$ python3 -q
>>> import numpy as np
>>> from numpy import linalg as LA
>>> np.set_printoptions(precision=2, suppress=True, linewidth=140, sign=" ")
>>> X = np.load("mat.npy")
>>> X
array([[ 0.6,  0.5,  0.1],
       [-0.1,  0.2,  0.5],
       [ 0.2, -1.6,  0.8],
       [ 0.8, -0.4,  0.1]])
>>> t3 = np.stack([X, -1 * X, X[::-1]])
>>> LA.matrix_rank(t3)
array([ 3,  3,  3])
>>> t3.sum(axis=0)
array([[ 0.8, -0.4,  0.1],
       [ 0.2, -1.6,  0.8],
       [-0.1,  0.2,  0.5],
       [ 0.6,  0.5,  0.1]])
>>> (t3 @ X.T).shape
(3, 4, 4)
>>> proj = X @ LA.solve(X.T @ X, X.T)
>>> np.diag(proj)
array([ 0.63,  0.79,  0.92,  0.66])
>>> proj
array([[ 0.63,  0.28, -0.17,  0.36],
       [ 0.28,  0.79,  0.13, -0.27],
       [-0.17,  0.13,  0.92,  0.16],
       [ 0.36, -0.27,  0.16,  0.66]])
>>> np.round(LA.eigvalsh(proj), 2) + 0
array([ 0.,  1.,  1.,  1.])
>>> proj @ X[:, 2]
array([ 0.1,  0.5,  0.8,  0.1])
>>> LA.matrix_rank(np.eye(4) - proj)
np.int64(1)
>>> Q, R = LA.qr(X)
>>> np.abs(np.diag(R))
array([ 1.02,  1.7 ,  0.67])
>>> Q @ R
array([[ 0.6,  0.5,  0.1],
       [-0.1,  0.2,  0.5],
       [ 0.2, -1.6,  0.8],
       [ 0.8, -0.4,  0.1]])
>>> np.allclose(R.T @ R, X.T @ X)
True
>>> x = np.array([3, -5, -2])
>>> rhs = X @ x
>>> b, lr = np.zeros(3), 1 / LA.norm(X, 2) ** 2
>>> for i in range(10):
...     b -= lr * X.T @ (X @ b - rhs)
...     if i % 2 == 0: print(i, round(LA.norm(X @ b - rhs), 2))
... 
0 2.63
2 1.96
4 1.51
6 1.19
8 0.95
>>> b
array([ 2.75, -4.48, -0.75])
>>> m1 = np.load("case12.npy")
>>> m1.round(2) + 0
array([[-0.41, -0.38,  0.83,  0.05],
       [ 0.46, -0.58,  0.  , -0.67],
       [-0.41,  0.53,  0.09, -0.74],
       [-0.67, -0.49, -0.56, -0.04]])
>>> rng = np.random.default_rng(44120)
>>> idx = rng.permutation(3)
>>> A2 = X[:, idx] * rng.choice([-1, 1], 3)
>>> A2
array([[-0.6, -0.5,  0.1],
       [ 0.1, -0.2,  0.5],
       [-0.2,  1.6,  0.8],
       [-0.8,  0.4,  0.1]])
>>> left, _, Vh = LA.svd(X.T @ A2)
>>> np.round(LA.lstsq(X, A2)[0], 2) + 0
array([[-1.,  0.,  0.],
       [ 0., -1.,  0.],
       [ 0.,  0.,  1.]])
>>> LA.norm(m1, axis=1).argmax()
np.int64(0)
>>> LA.norm(m1, axis=1)
array([ 1.,  1.,  1.,  1.])
>>> LA.norm(m1, axis=0)
array([ 1.,  1.,  1.,  1.])
>>> round(float(m1[1] @ m1[3]), 2)
0.0
>>> round(LA.norm(m1[1], 1), 2), np.round(LA.norm(m1[1], np.inf), 2)
(np.float64(1.72), np.float64(0.67))
>>> round(float(LA.norm(m1, "nuc")), 2)
4.0
>>> round(LA.norm(m1, 1), 2), np.round(LA.norm(m1, np.inf), 2)
(np.float64(1.98), np.float64(1.76))
>>> round(float(LA.norm(m1[1] - m1[3])), 2)
1.41
>>> mat = np.array([[0.5, 0.0, 0.0, 0.0, 0.5],
...     [0.0, 0.67, 0.0, 0.0, 0.33],
...     [0.0, 0.0, 0.5, 0.5, 0.0],
...     [0.0, 0.0, 0.0, 0.5, 0.5],
...     [0.0, 0.0, 0.0, 0.0, 1.0]])
>>> # row-stochastic, so 1 is an eigenvalue
>>> idx = rng.permutation(5)
>>> idx
array([ 0,  3,  4,  2,  1])
>>> A2 = mat[idx][:, idx]
>>> np.trace(A2)
np.float64(3.17)
>>> round(float(LA.det(A2)), 2), round(LA.det(mat[idx]), 2)
(0.08, np.float64(-0.08))
>>> A2 = np.array([[2, 2], [3, 3], [1, 1], [0, 2], [3, 2]])
>>> A2.T @ mat.T
array([[ 2.5 ,  3.  ,  0.5 ,  1.5 ,  3.  ],
       [ 2.  ,  2.67,  1.5 ,  2.  ,  2.  ]])
>>> np.vstack([mat, A2.T]).shape
(7, 5)
>>> np.einsum("ik,kj->ij", mat, A2)
array([[ 2.5 ,  2.  ],
       [ 3.  ,  2.67],
       [ 0.5 ,  1.5 ],
       [ 1.5 ,  2.  ],
       [ 3.  ,  2.  ]])
>>> np.einsum("ij->j", mat)
array([ 0.5 ,  0.67,  0.5 ,  1.  ,  2.33])
>>> evals, vecs = LA.eig(mat)
>>> np.sort(LA.eigvals(LA.inv(mat)))
array([ 1.  ,  1.49,  2.  ,  2.  ,  2.  ])
>>> np.sort(LA.eigvals(mat @ mat))
array([ 0.25,  0.25,  0.25,  0.45,  1.  ])
>>> np.sort(LA.eigvals(mat.T))
array([ 0.5 ,  0.5 ,  0.5 ,  0.67,  1.  ])
>>> evals
array([ 0.5 ,  0.67,  0.5 ,  0.5 ,  1.  ])
